$ python -q
>>> import numpy as np
>>> np.set_printoptions(suppress=True, linewidth=140)
>>> J = np.loadtxt("arr.csv", delimiter=",")
>>> J.round(3)
array([[ 7.294,  0.545,  4.113,  3.048, -1.845,  3.037,  4.013,  7.431,  3.455],
       [ 3.045,  3.39 ,  3.205,  5.36 ,  6.31 , -1.555, -1.735,  3.43 ,  0.61 ],
       [ 3.567,  2.735,  1.395,  7.302,  6.691,  0.391, -0.76 ,  3.113,  1.265],
       [ 1.375,  4.268,  2.068,  7.289, 10.116, -2.761, -3.905,  1.587, -0.268],
       [ 2.915,  2.466,  2.53 ,  7.088,  7.328, -0.927, -1.971,  3.489,  1.534],
       [ 4.568,  3.196,  3.492,  3.743,  3.137, -0.159,  0.47 ,  4.432,  0.804],
       [ 5.251,  2.874,  2.355,  4.52 ,  2.636,  1.39 ,  1.63 ,  4.366,  1.126],
       [ 2.492,  2.781,  1.48 ,  8.247,  8.769, -0.755, -2.378,  2.596,  1.219],
       [ 6.494,  5.743,  1.494,  1.27 , -0.231,  2.25 ,  4.115,  3.122, -1.743],
       [ 5.09 ,  3.755, -0.411,  6.566,  4.51 ,  2.779,  1.996,  2.462,  0.245],
       [ 4.031,  2.447, -0.223,  8.744,  6.937,  2.031,  0.159,  2.681,  1.553],
       [ 4.007,  1.175,  2.048,  7.77 ,  5.896,  0.916, -0.469,  4.44 ,  2.825],
       [ 3.263,  8.881, -0.985,  3.84 ,  6.836, -0.374,  0.206, -1.301, -4.881],
       [ 0.555,  6.195,  2.374,  5.877, 10.91 , -4.426, -4.864,  0.367, -2.195],
       [ 5.968,  8.278,  1.317, -0.562,  0.094,  0.997,  3.778,  1.503, -4.278],
       [ 1.689,  1.364,  2.601,  9.346, 10.099, -1.833, -4.006,  3.463,  2.636],
       [ 3.467,  3.29 ,  0.952,  7.291,  7.002,  0.402, -0.744,  2.564,  0.71 ],
       [ 6.369,  1.472,  2.459,  4.7  ,  0.8  ,  2.905,  3.055,  5.677,  2.528],
       [ 3.043,  2.611,  1.27 ,  8.076,  7.864, -0.007, -1.545,  2.851,  1.389],
       [ 4.497,  0.19 ,  4.232,  6.081,  3.788,  0.279, -0.261,  6.27 ,  3.81 ],
       [ 2.562,  0.339,  0.187, 11.911, 10.304,  0.991, -2.464,  3.205,  3.661],
       [ 4.262,  6.227,  0.273,  4.238,  4.886,  0.67 ,  1.051,  1.154, -2.227],
       [ 5.564,  3.012,  0.161,  6.263,  3.427,  3.119,  2.488,  3.357,  0.988],
       [ 4.512,  4.516,  3.477,  2.496,  2.82 , -0.645,  0.608,  3.736, -0.516],
       [ 2.657,  9.345,  1.724,  1.273,  6.087, -2.941, -1.077, -0.482, -5.345],
       [ 3.415,  6.109,  1.219,  4.257,  5.987, -0.767, -0.395,  1.263, -2.109],
       [ 2.999,  3.593,  2.735,  5.673,  6.647, -1.355, -1.691,  3.07 ,  0.407],
       [ 5.839,  8.041,  0.929,  0.19 ,  0.688,  1.206,  3.611,  1.364, -4.041],
       [ 4.232,  5.356,  0.549,  4.863,  5.052,  0.747,  0.816,  1.713, -1.356],
       [ 2.458,  7.511,  0.541,  4.49 ,  7.886, -1.74 , -1.485, -0.256, -3.511],
       [ 6.054,  5.182, -0.458,  4.223,  2.138,  3.298,  3.687,  2.207, -1.182],
       [ 4.038,  2.087,  1.954,  6.921,  5.592,  0.706, -0.254,  3.953,  1.913],
       [ 4.037,  0.394,  4.082,  6.487,  4.741, -0.149, -0.893,  5.862,  3.606],
       [ 3.049,  2.928,  2.46 ,  6.564,  6.954, -0.901, -1.682,  3.29 ,  1.072],
       [ 4.498,  5.564,  1.064,  3.874,  4.107,  0.6  ,  1.164,  1.999, -1.564],
       [ 5.665,  3.514,  5.881, -0.06 , -0.756, -0.76 ,  1.77 ,  6.016,  0.486],
       [ 4.768,  6.88 ,  0.238,  3.114,  3.678,  0.983,  1.926,  1.064, -2.88 ]])
>>> cov = np.cov(J, rowvar=False)
>>> np.argsort(-J.std(axis=0).round(6), kind="stable")
array([4, 3, 1, 8, 6, 7, 5, 0, 2])
>>> np.argwhere(np.triu(np.abs(np.corrcoef(J.T)) > 0.8, 1))
array([[0, 4],
       [0, 5],
       [0, 6],
       [1, 7],
       [1, 8],
       [4, 6],
       [5, 6],
       [7, 8]])
>>> np.round(J.std(axis=0), 3)
array([1.495, 2.46 , 1.495, 2.699, 3.176, 1.752, 2.288, 1.889, 2.46 ])
>>> np.round(np.linalg.eigvalsh(cov)[::-1], 3) + 0
array([24.532, 17.567,  4.994,  0.   ,  0.   ,  0.   ,  0.   ,  0.   ,  0.   ])
>>> np.round(np.polyfit(J[:, 5], J[:, 4], 1), 3)
array([-1.136,  5.313])
>>> np.round(np.corrcoef(J[:, 5], J[:, 4])[0, 1], 3)
np.float64(-0.627)
>>> np.round(np.median(J, axis=0), 3)
array([ 4.037,  3.39 ,  1.494,  5.36 ,  5.592,  0.391, -0.254,  3.07 ,  0.61 ])
>>> U, sigma, Vh = np.linalg.svd(J)
>>> sigma.round(3) + 0
array([61.046, 27.293, 25.105, 13.109,  0.   ,  0.   ,  0.   ,  0.   ,  0.   ])
>>> np.argmax(sigma[:-1] / (sigma[1:] + 1e-6)) + 1
np.int64(4)
>>> other = U[:, :4] @ np.diag(sigma[:4]) @ Vh[:4]
>>> np.round(np.abs(J - other).max(), 3)
np.float64(0.0)
>>> round(np.linalg.norm(J - other, 2), 3), round(sigma[4], 3)
(np.float64(0.0), np.float64(0.0))
>>> np.round(np.linalg.norm(J - other) / np.linalg.norm(J), 3)
np.float64(0.0)
>>> d = np.linalg.norm(J[:, None] - J[None], axis=-1)
>>> np.unravel_index(d.round(6).argmax(), d.shape)
(np.int64(0), np.int64(13))
>>> d.shape
(37, 37)
>>> d.mean(axis=1).argmax()
np.int64(0)
>>> M = np.loadtxt("sample19.csv", delimiter=",")
>>> M
array([[ -1.,   3.,   0.,  -1.,   3.,   0.,  -1.,   3.,   2.,  -1.,   3.,   3.,  -1.,   3.],
       [ -1.,   0.,   0.,  -4.,   2.,  -2.,  -3.,   0.,   5.,   2.,   5.,   0.,  -3.,   2.],
       [ -1.,  -3.,  -2.,  -1.,   3.,  -4.,  -2.,  -3.,   8.,   1.,   4.,   3.,  -1.,   1.],
       [  1.,   0.,   1.,  -1.,   6.,  -6.,   1.,  -4.,   8.,  -1.,   4.,   4.,  -2.,   2.],
       [  3.,  -2.,   2.,  -1.,   3.,  -6.,   4.,  -5.,   8.,   2.,   5.,   5.,  -4.,   4.],
       [  1.,  -1.,   5.,  -4.,   1.,  -8.,   1.,  -4.,   9.,   1.,   4.,   6.,  -7.,   6.],
       [  0.,  -3.,   6.,  -1.,   3.,  -7.,  -1.,  -7.,   9.,   2.,   2.,   6., -10.,   8.],
       [  1.,  -4.,   5.,  -1.,   4.,  -9.,  -4., -10.,  12.,   2.,   5.,   7., -11.,   7.],
       [ -1.,  -6.,   7.,  -4.,   7., -12.,  -3., -10.,  10.,   1.,   5.,   9., -14.,   5.],
       [  2.,  -5.,   5.,  -5.,   8., -11.,   0., -10.,  10.,  -2.,   2.,   7., -15.,   4.],
       [  1.,  -4.,   3.,  -7.,   9., -10.,  -2., -11.,   9.,  -2.,   3.,   9., -18.,   5.],
       [ -1.,  -5.,   6.,  -5.,   6., -11.,  -4., -11.,  12.,  -1.,   1.,   8., -15.,   3.],
       [ -4.,  -3.,   4.,  -7.,   4., -13.,  -2., -10.,  15.,  -4.,   1.,   9., -13.,   0.],
       [ -1.,  -2.,   4.,  -9.,   4., -12.,   0., -10.,  15.,  -1.,   0.,  11., -11.,  -1.],
       [ -1.,  -2.,   7.,  -9.,   5., -12.,   2.,  -8.,  16.,   2.,   2.,  11.,  -9.,   2.],
       [  0.,  -5.,   4.,  -6.,   3., -13.,   4.,  -6.,  16.,   2.,   1.,  13.,  -6.,   0.],
       [  2.,  -2.,   6.,  -4.,   5., -15.,   5.,  -4.,  16.,   0.,   3.,  16.,  -8.,   0.],
       [ -1.,   1.,   9.,  -2.,   4., -13.,   5.,  -7.,  13.,  -3.,   3.,  16.,  -7.,   3.],
       [ -4.,   3.,  11.,  -2.,   6., -13.,   8.,  -6.,  15.,   0.,   1.,  16.,  -6.,   5.],
       [ -7.,   6.,  10.,  -3.,   6., -12.,   9.,  -6.,  17.,  -2.,  -1.,  16.,  -6.,   2.],
       [ -7.,   7.,   9.,  -6.,   8., -13.,   8.,  -5.,  14.,  -1.,  -2.,  19.,  -8.,  -1.],
       [ -9.,   8.,   8.,  -7.,   7., -13.,   6.,  -8.,  12.,  -2.,   0.,  21., -11.,  -4.],
       [ -8.,   6.,   6.,  -8.,   7., -14.,   5.,  -7.,  12.,  -3.,  -2.,  18., -10.,  -5.],
       [ -6.,   3.,   5.,  -7.,   6., -14.,   4.,  -6.,  10.,  -2.,  -2.,  20., -11.,  -4.],
       [ -9.,   1.,   2.,  -8.,   4., -13.,   6.,  -8.,  10.,  -2.,  -2.,  17., -12.,  -4.],
       [-12.,   4.,   5.,  -9.,   1., -13.,   8.,  -8.,  13.,  -5.,   1.,  16., -15.,  -4.],
       [ -9.,   1.,   5.,  -7.,   2., -12.,   6.,  -8.,  16.,  -8.,   3.,  13., -14.,  -3.],
       [-11.,   4.,   2.,  -8.,   4., -11.,   9., -11.,  16.,  -7.,   2.,  12., -13.,   0.],
       [ -9.,   5.,   5.,  -5.,   3., -11.,   7., -10.,  14., -10.,   3.,  14., -15.,   3.]])
>>> labels = M[:, 13] > np.median(M[:, 13])
>>> u = M[labels].mean(axis=0) - M[~labels].mean(axis=0)
>>> ((M - M.mean(axis=0)) @ u > 0).astype(int)
array([1, 1, 1, 1, 1, 1, 1, 1, 1, 1, 1, 1, 1, 0, 1, 0, 0, 0, 0, 0, 0, 0, 0, 0, 0, 0, 0, 0, 0])
>>> X = np.load("dump.npy")
>>> X
array([[-3.,  1.,  0.,  0.,  0.,  0.,  0.],
       [ 0., -3.,  1.,  0.,  0.,  0.,  0.],
       [ 0.,  0., -3.,  1.,  0.,  0.,  0.],
       [ 0.,  0.,  0., -3.,  1.,  0.,  0.],
       [ 0.,  0.,  0.,  0., -3.,  1.,  0.],
       [ 0.,  0.,  0.,  0.,  0., -3.,  1.],
       [ 0.,  0.,  0.,  0.,  0.,  0., -3.]])
>>> cov = X.T @ X
>>> (X @ X.T).shape
(7, 7)
>>> np.round(np.linalg.svd(X, compute_uv=False) ** 2, 3)
array([15.514, 14.139, 12.106,  9.756,  7.472,  5.606,  4.408])
>>> np.allclose(cov, cov.T)
True
>>> K = np.load("data.npy")
>>> K
array([[1, 0, 0, 0, 0, 0, 0, 0, 0, 0, 0, 0, 0],
       [3, 1, 0, 0, 0, 0, 0, 0, 0, 0, 0, 0, 0],
       [2, 2, 1, 0, 0, 0, 0, 0, 0, 0, 0, 0, 0],
       [1, 2, 3, 1, 0, 0, 0, 0, 0, 0, 0, 0, 0],
       [2, 3, 1, 0, 1, 0, 0, 0, 0, 0, 0, 0, 0],
       [3, 2, 2, 1, 1, 1, 0, 0, 0, 0, 0, 0, 0],
       [3, 2, 2, 0, 1, 3, 1, 0, 0, 0, 0, 0, 0],
       [0, 3, 3, 3, 0, 0, 0, 1, 0, 0, 0, 0, 0],
       [3, 3, 3, 1, 1, 0, 3, 1, 1, 0, 0, 0, 0],
       [3, 1, 0, 1, 1, 0, 2, 0, 0, 1, 0, 0, 0],
       [1, 0, 0, 3, 0, 1, 2, 2, 0, 2, 1, 0, 0],
       [1, 3, 3, 2, 2, 0, 1, 1, 3, 3, 1, 1, 0],
       [0, 2, 2, 2, 3, 1, 3, 1, 1, 2, 2, 3, 1]])
>>> cov = K.T @ K
>>> np.linalg.matrix_rank(cov)
np.int64(13)
>>> np.diag(cov)
array([57, 58, 50, 30, 18, 12, 28,  8, 11, 18,  6, 10,  1])
>>> np.trace(cov), (K ** 2).sum()
(np.int64(307), np.int64(307))
